$ python -q
>>> import numpy as np
>>> np.set_printoptions(suppress=True, linewidth=100)
>>> feats = np.load("layer12.npy")
>>> feats
array([[3., 3., 3., 0., 1., 2.],
       [0., 4., 4., 4., 7., 6.],
       [0., 2., 2., 3., 4., 4.],
       [0., 3., 1., 9., 0., 2.],
       [0., 5., 1., 4., 9., 7.],
       [0., 9., 0., 3., 5., 1.]])
>>> Uu, s, Vh = np.linalg.svd(feats)
>>> s.round(2)
array([21.66,  7.82,  6.55,  4.58,  1.65,  0.1 ])
>>> np.argmax(s[:-1] / (s[1:] + 1e-6)) + 1
np.int64(5)
>>> B = Uu[:, :5] @ np.diag(s[:5]) @ Vh[:5]
>>> np.linalg.matrix_rank(B)
np.int64(5)
>>> round(float(np.linalg.norm(feats - B, 2)), 2), round(float(s[5]), 2)
(0.1, 0.1)
>>> round(float(np.abs(feats - B).max()), 2)
0.05
>>> round(float(np.linalg.norm(feats - B) / np.linalg.norm(feats)), 2)
0.0
>>> np.linalg.matrix_rank(feats, rtol=0.05)
np.int64(5)
>>> W1 = np.array([[2, 1], [2, 3], [3, 2], [1, 2], [3, 2], [1, 3]])
>>> beta = np.array([2, -3])
>>> hid = np.maximum(feats @ W1 + beta, 0)
>>> (hid > 0).mean(axis=0)
array([1., 1.])
>>> cent = np.array([[9, 1, 4], [0, 0, 5]])
>>> (hid @ cent).round(6).argmax(axis=1)
array([0, 2, 2, 2, 2, 2])
>>> vec = np.array([0, 3, 2, 0, 5, 3])
>>> y = feats @ vec
>>> beta, lr = np.zeros(6), 1 / np.linalg.norm(feats, 2) ** 2
>>> for i in range(30):
...     beta -= lr * feats.T @ (feats @ beta - y)
...     if i % 5 == 0: print(i, round(np.linalg.norm(feats @ beta - y), 2))
... 
0 20.73
5 10.42
10 5.33
15 2.88
20 1.77
25 1.32
>>> np.round(np.linalg.cond(feats), 2)
np.float64(224.5)
>>> B = feats[0, 0] * feats[1:] - np.outer(feats[1:, 0], feats[0])
>>> B
array([[ 0., 12., 12., 12., 21., 18.],
       [ 0.,  6.,  6.,  9., 12., 12.],
       [ 0.,  9.,  3., 27.,  0.,  6.],
       [ 0., 15.,  3., 12., 27., 21.],
       [ 0., 27.,  0.,  9., 15.,  3.]])
>>> np.linalg.matrix_rank(B), np.linalg.matrix_rank(feats)
(np.int64(5), np.int64(6))
>>> np.flatnonzero(~B.round(6).any(axis=1))
array([], dtype=int64)
>>> B = np.linalg.invert(feats)
Traceback (most recent call last):
  File "<python-input-28>", line 1, in <module>
    B = np.linalg.invert(feats)
        ^^^^^^^^^^^^^^^^
AttributeError: module 'numpy.linalg' has no attribute 'invert'
>>> B = np.linalg.inv(feats)
>>> np.round(np.linalg.inv(B), 2) + 0
array([[3., 3., 3., 0., 1., 2.],
       [0., 4., 4., 4., 7., 6.],
       [0., 2., 2., 3., 4., 4.],
       [0., 3., 1., 9., 0., 2.],
       [0., 5., 1., 4., 9., 7.],
       [0., 9., 0., 3., 5., 1.]])
>>> np.allclose(B, feats.T)
False
>>> round(float(np.linalg.slogdet(feats)[0]), 2)
1.0
>>> np.round(np.linalg.cond(feats), 2)
np.float64(224.5)
>>> W0 = np.loadtxt("run4.csv", delimiter=",")
>>> W0
array([[ 4.,  2.,  1., -1., -1., -1.,  4., -1., -2.],
       [ 2., -2., -3.,  1.,  0.,  3.,  0.,  0.,  2.],
       [ 1., -3.,  2., -1.,  1.,  4.,  2.,  0., -4.],
       [-1.,  1., -1., -2.,  1.,  1.,  4., -1.,  2.],
       [-1.,  0.,  1.,  1.,  4.,  2.,  4., -1.,  3.],
       [-1.,  3.,  4.,  1.,  2.,  4., -2.,  0.,  0.],
       [ 4.,  0.,  2.,  4.,  4., -2., -2.,  0.,  0.],
       [-1.,  0.,  0., -1., -1.,  0.,  0.,  4.,  3.],
       [-2.,  2., -4.,  2.,  3.,  0.,  0.,  3.,  4.]])
>>> # equal to its transpose
>>> vals, V = np.linalg.eigh(W0)
>>> vec = np.array([1, 1, 1, 2, 3, 3, 1, 3, 1])
>>> round(vec @ W0 @ vec / (vec @ vec), 2), round(float(vals[0]), 2), np.round(vals[-1], 2)
(np.float64(6.61), -8.86, np.float64(10.74))
>>> np.round(np.linalg.eigvalsh(W0[1:, 1:]), 2)
array([-8.41, -5.25, -2.61, -0.31,  3.87,  5.69,  8.92, 10.09])
>>> vec @ W0 @ vec
np.float64(238.0)
>>> (np.sign(V[:, -1].round(6)) == np.sign(V[0, -1].round(6))).astype(int)
array([1, 0, 1, 0, 0, 1, 1, 0, 0])
